$ python3 -q
>>> import numpy as np
>>> np.set_printoptions(precision=1, suppress=True, linewidth=200)
>>> Y = np.array([[1, 1], [1, -1]])
>>> rng = np.random.default_rng(7127)
>>> J = np.kron(Y, np.kron(Y, Y))[rng.permutation(8)][:4]
>>> J
array([[ 1, -1,  1, -1, -1,  1, -1,  1],
       [ 1, -1,  1, -1,  1, -1,  1, -1],
       [ 1,  1, -1, -1, -1, -1,  1,  1],
       [ 1, -1, -1,  1, -1,  1,  1, -1]])
>>> u, r1 = J[2], J[3]
>>> u @ r1
np.int64(0)
>>> u @ u
np.int64(8)
>>> p = (u @ r1) / (u @ u) * u
>>> (r1 - p) @ u
np.float64(0.0)
>>> np.outer(u, r1)
array([[ 1, -1, -1,  1, -1,  1,  1, -1],
       [ 1, -1, -1,  1, -1,  1,  1, -1],
       [-1,  1,  1, -1,  1, -1, -1,  1],
       [-1,  1,  1, -1,  1, -1, -1,  1],
       [-1,  1,  1, -1,  1, -1, -1,  1],
       [-1,  1,  1, -1,  1, -1, -1,  1],
       [ 1, -1, -1,  1, -1,  1,  1, -1],
       [ 1, -1, -1,  1, -1,  1,  1, -1]])
>>> np.linalg.matrix_rank(np.outer(u, r1))
np.int64(1)
>>> p
array([ 0.,  0., -0., -0., -0., -0.,  0.,  0.])
>>> vec = np.array([1, 3, 2, 0, 3, 1, 3, 3])
>>> J @ (2 * vec)
array([ -4,   4,   8, -12])
>>> J @ np.ones(8)
array([0., 0., 0., 0.])
>>> np.sign((J @ vec).round(6))
array([-1,  1,  1, -1])
>>> (J @ vec).argmax()
np.int64(2)
>>> J * vec
array([[ 1, -3,  2,  0, -3,  1, -3,  3],
       [ 1, -3,  2,  0,  3, -1,  3, -3],
       [ 1,  3, -2,  0, -3, -1,  3,  3],
       [ 1, -3, -2,  0, -3,  1,  3, -3]])
>>> np.linalg.norm(J @ vec) <= np.linalg.norm(J, 2) * np.linalg.norm(vec) + 1e-9
np.True_
>>> gram = J.T @ J
>>> np.trace(gram), (J ** 2).sum()
(np.int64(32), np.int64(32))
>>> gram
array([[ 4, -2,  0, -2, -2,  0,  2,  0],
       [-2,  4, -2,  0,  0, -2,  0,  2],
       [ 0, -2,  4, -2,  2,  0, -2,  0],
       [-2,  0, -2,  4,  0,  2,  0, -2],
       [-2,  0,  2,  0,  4, -2,  0, -2],
       [ 0, -2,  0,  2, -2,  4, -2,  0],
       [ 2,  0, -2,  0,  0, -2,  4, -2],
       [ 0,  2,  0, -2, -2,  0, -2,  4]])
>>> K = np.array([[3, 4, 5, 6, 7, 8, 9, 10],
...     [11, 12, 13, 14, 15, 16, 17, 18],
...     [19, 20, 21, 22, 23, 24, 25, 26],
...     [27, 28, 29, 30, 31, 32, 33, 34],
...     [35, 36, 37, 38, 39, 40, 41, 42]])
>>> # null space of dimension 6
>>> np.argsort(-np.linalg.norm(K, axis=0).round(6), kind="stable")[:3]
array([7, 6, 5])
>>> np.linalg.matrix_rank(K, rtol=0.1)
np.int64(1)
>>> np.linalg.cond(K) > 100
np.True_
>>> U, sv, vt = np.linalg.svd(K, full_matrices=False)
>>> (sv > 1e-8).sum()
np.int64(2)
>>> U.shape, sv.shape, vt.shape
((5, 5), (5,), (5, 8))
>>> np.cumsum(sv ** 2) / np.sum(sv ** 2)
array([1., 1., 1., 1., 1.])
>>> np.round(sv / sv[0], 1) + 0
array([1., 0., 0., 0., 0.])
>>> np.abs(vt[0])
array([0.3, 0.3, 0.3, 0.3, 0.4, 0.4, 0.4, 0.4])
>>> np.allclose(U * sv @ vt, K)
True
>>> U, sv, vt = np.linalg.svd(K)
>>> evecs = vt[:(sv > 1e-8).sum()]
>>> vec = K[4] + 2 * K[1] + rng.integers(2) * np.eye(8)[1]
>>> vec
array([57., 61., 63., 66., 69., 72., 75., 78.])
>>> np.round(evecs.T @ evecs, 1) + 0
array([[ 0.4,  0.3,  0.2,  0.2,  0.1,  0. , -0.1, -0.2],
       [ 0.3,  0.3,  0.2,  0.2,  0.1,  0. ,  0. , -0.1],
       [ 0.2,  0.2,  0.2,  0.1,  0.1,  0.1,  0. ,  0. ],
       [ 0.2,  0.2,  0.1,  0.1,  0.1,  0.1,  0.1,  0.1],
       [ 0.1,  0.1,  0.1,  0.1,  0.1,  0.1,  0.2,  0.2],
       [ 0. ,  0. ,  0.1,  0.1,  0.1,  0.2,  0.2,  0.2],
       [-0.1,  0. ,  0. ,  0.1,  0.2,  0.2,  0.3,  0.3],
       [-0.2, -0.1,  0. ,  0.1,  0.2,  0.2,  0.3,  0.4]])
>>> np.diag(evecs.T @ evecs)
array([0.4, 0.3, 0.2, 0.1, 0.1, 0.2, 0.3, 0.4])
>>> U, sv, vt = np.linalg.svd(K)
>>> np.argmax(sv[:-1] / (sv[1:] + 1e-6)) + 1
np.int64(2)
>>> Y = U[:, :2] @ np.diag(sv[:2]) @ vt[:2]
>>> round(float(np.abs(K - Y).max()), 1)
0.0
>>> np.linalg.matrix_rank(Y)
np.int64(2)
>>> np.linalg.matrix_rank(K, rtol=0.05)
np.int64(1)
>>> round(float(np.linalg.norm(K - Y) / np.linalg.norm(K)), 1)
0.0
>>> try:
...     np.linalg.inv(K)
... except np.linalg.LinAlgError as e:
...     print(e)
... 
Last 2 dimensions of the array must be square
>>> np.allclose(K[:-1].T @ np.linalg.lstsq(K[:-1].T, K[-1])[0], K[-1])
True
>>> K @ np.linalg.pinv(K) @ K
array([[ 3.,  4.,  5.,  6.,  7.,  8.,  9., 10.],
       [11., 12., 13., 14., 15., 16., 17., 18.],
       [19., 20., 21., 22., 23., 24., 25., 26.],
       [27., 28., 29., 30., 31., 32., 33., 34.],
       [35., 36., 37., 38., 39., 40., 41., 42.]])
>>> np.unique(K.round(6), axis=0).shape
(5, 8)
>>> round(float(np.trace(np.linalg.pinv(K) @ K)), 1)
2.0
>>> np.abs(np.diag(np.linalg.qr(K)[1])) > 1e-9
array([ True,  True, False, False, False])
>>> E = np.load("data.npy")
>>> E
array([[-17,  -7,  -7,  -2,   2,  -5],
       [  9,  -6,   8,  -3,  -8,   2],
       [  9,  -8,  52,   1,   4,   4],
       [  7,  -2,   5,  51,  -3,   3],
       [ -9,   1,   3,  -1,  53,  -1],
       [  9,   1,  -1,   7,  -2, -44]])
>>> T = np.stack([E, 4 * E, E[::-1]])
>>> T.sum(axis=0)
array([[ -76,  -34,  -36,   -3,    8,  -69],
       [  36,  -29,   43,  -16,   13,    9],
       [  52,  -42,  265,   56,   17,   23],
       [  44,  -18,   77,  256,  -11,   19],
       [ -36,   -1,   23,   -8,  257,   -3],
       [  28,   -2,  -12,   33,   -8, -225]])
>>> T.shape
(3, 6, 6)
>>> u = np.array([5, 6, 8, 1, 6, 1])
>>> Y = E + np.outer(u, np.eye(6)[0])
>>> Y
array([[-12.,  -7.,  -7.,  -2.,   2.,  -5.],
       [ 15.,  -6.,   8.,  -3.,  -8.,   2.],
       [ 17.,  -8.,  52.,   1.,   4.,   4.],
       [  8.,  -2.,   5.,  51.,  -3.,   3.],
       [ -3.,   1.,   3.,  -1.,  53.,  -1.],
       [ 10.,   1.,  -1.,   7.,  -2., -44.]])
>>> A = np.load("x.npy")
>>> A
array([[-3,  0,  0],
       [ 5,  5,  0],
       [ 0,  3,  2]])
>>> np.linalg.matrix_rank(A - A[0, 0] * np.eye(3))
np.int64(2)
>>> [int(np.linalg.matrix_rank(np.linalg.matrix_power(A, p))) for p in range(1, 4)]
[3, 3, 3]
>>> np.prod(np.diag(A)), round(np.linalg.det(A), 1)
(np.int64(-30), np.float64(-30.0))
>>> labels = rng.permutation(3)
>>> labels
array([1, 2, 0])
>>> Y = A[labels][:, labels]
>>> np.round(np.linalg.det(Y), 1), round(float(np.linalg.det(A[labels])), 1)
(np.float64(-30.0), -30.0)
>>> np.diag(Y)
array([ 5,  2, -3])
>>> O, R = np.linalg.qr(A)
>>> R
array([[ 5.8,  4.3,  0. ],
       [ 0. , -4. , -1.5],
       [ 0. ,  0. ,  1.3]])
>>> round(float(np.trace(O @ O.T)), 1)
3.0
>>> O
array([[-0.5, -0.6, -0.7],
       [ 0.9, -0.3, -0.4],
       [ 0. , -0.8,  0.7]])
>>> np.allclose(R.T @ R, A.T @ A)
True
>>> np.round(abs(R[0, 0]), 1), round(np.linalg.norm(A[:, 0]), 1)
(np.float64(5.8), np.float64(5.8))
>>> Y = O / np.sqrt((O ** 2).mean(axis=1, keepdims=True))
>>> np.linalg.matrix_rank(Y) == np.linalg.matrix_rank(O)
np.True_
>>> np.linalg.matrix_rank(O - O.mean(axis=1, keepdims=True))
np.int64(2)
>>> Y[0]
array([-0.9, -1. , -1.1])
>>> feats = np.load("run17.npy")
>>> feats
array([[-1.4, -0.2,  0.1, -6. ,  0.7, -0.2,  1.1],
       [ 0. , -0.7,  0.4,  4. ,  1.1,  0.1,  0.2],
       [ 1. ,  0.4, -1.2, -5. , -1.4, -2.1,  0.9]])
>>> def softmax(z):
...     e = np.exp(z - z.max(axis=-1, keepdims=True))
...     return e / e.sum(axis=-1, keepdims=True)
... 
>>> softmax(feats).sum(axis=1)
array([1., 1., 1.])
>>> np.round(softmax(10 * feats[2]), 1) + 0
array([0.7, 0. , 0. , 0. , 0. , 0. , 0.3])
>>> scores = feats @ feats.T / np.sqrt(7)
>>> softmax(scores).round(6).argmax(axis=1)
array([0, 1, 2])
>>> U, sv = np.linalg.svd(feats)
Traceback (most recent call last):
  File "<python-input-90>", line 1, in <module>
    U, sv = np.linalg.svd(feats)
    ^^^^^
ValueError: too many values to unpack (expected 2)
>>> U, sv, vt = np.linalg.svd(feats, full_matrices=False)
>>> (sv > 1e-8).sum()
np.int64(3)
>>> np.abs(U[:, 0]).round(6).argmax()
np.int64(0)
>>> np.allclose(U * sv @ vt, feats)
True
>>> vec = np.array([-1, 2, -1, -3, 1, 0, -1])
>>> h1 = np.maximum(feats @ vec, 0)
>>> feats.T @ h1
array([ -12.2,    1.8,  -14.6, -179.5,   -6.2,  -32.5,   32.7])
>>> h1
array([18.5,  0. , 13.7])
>>> np.maximum(feats @ (3 * vec), 0)
array([55.5,  0. , 41.1])
>>> np.flatnonzero(h1 > 1e-9)
array([0, 2])
>>> np.maximum(feats @ vec, 0) - np.maximum(-feats @ vec, 0)
array([ 18.5, -12.9,  13.7])
>>> feats * (h1 > 1e-9)[:, None]
array([[-1.4, -0.2,  0.1, -6. ,  0.7, -0.2,  1.1],
       [ 0. , -0. ,  0. ,  0. ,  0. ,  0. ,  0. ],
       [ 1. ,  0.4, -1.2, -5. , -1.4, -2.1,  0.9]])
>>> Y = feats / np.sqrt((feats ** 2).mean(axis=1, keepdims=True))
>>> np.linalg.norm(Y, axis=1)
array([2.6, 2.6, 2.6])
>>> np.linalg.matrix_rank(Y) == np.linalg.matrix_rank(feats)
np.True_
>>> feats - feats.mean(axis=1, keepdims=True)
array([[-0.6,  0.6,  0.9, -5.2,  1.5,  0.6,  1.9],
       [-0.7, -1.4, -0.3,  3.3,  0.4, -0.6, -0.5],
       [ 2.1,  1.5, -0.1, -3.9, -0.3, -1. ,  2. ]])
>>> O, _ = np.linalg.qr(np.array([[-1.6, 0.4], [0.5, 0.4], [0.6, 1.8], [0.2, 1.4], [-1.5, 0.5]]))
>>> m1 = O @ O.T
>>> m1.round(1) + 0
array([[ 0.5, -0.1,  0. ,  0.1,  0.5],
       [-0.1,  0.1,  0.2,  0.1, -0.1],
       [ 0. ,  0.2,  0.6,  0.5,  0. ],
       [ 0.1,  0.1,  0.5,  0.3,  0.1],
       [ 0.5, -0.1,  0. ,  0.1,  0.5]])
>>> vec = np.array([7, 3, 4, 1, 0, 2, 6, 5])
>>> h1 = np.maximum(K @ vec, 0)
>>> h1
array([ 179,  403,  627,  851, 1075])
>>> K.T @ h1
array([77485, 80620, 83755, 86890, 90025, 93160, 96295, 99430])
>>> K * (h1 > 1e-9)[:, None]
array([[ 3,  4,  5,  6,  7,  8,  9, 10],
       [11, 12, 13, 14, 15, 16, 17, 18],
       [19, 20, 21, 22, 23, 24, 25, 26],
       [27, 28, 29, 30, 31, 32, 33, 34],
       [35, 36, 37, 38, 39, 40, 41, 42]])
>>> M = np.array([[4, 0, 0, 0, 0, 0],
...     [0, -5, 0, 0, 0, 0],
...     [4, -2, -1, 0, 0, 0],
...     [5, 5, 3, 2, 0, 0],
...     [-3, 3, 0, 4, -1, 0],
...     [-1, 3, -2, -5, 1, -4]])
>>> M
array([[ 4,  0,  0,  0,  0,  0],
       [ 0, -5,  0,  0,  0,  0],
       [ 4, -2, -1,  0,  0,  0],
       [ 5,  5,  3,  2,  0,  0],
       [-3,  3,  0,  4, -1,  0],
       [-1,  3, -2, -5,  1, -4]])
>>> round(float(np.linalg.norm(M, 2) / np.linalg.norm(M)), 1)
0.6
>>> round(np.log10(np.linalg.cond(M)))
2
>>> np.round(np.abs(np.linalg.svd(M)[2][-1]), 1) + 0
array([0. , 0. , 0.1, 0.2, 1. , 0. ])
>>> np.argsort(-np.linalg.norm(M, axis=0).round(6), kind="stable")[:3]
array([1, 0, 3])
>>> np.linalg.cond(M) > 100
np.True_
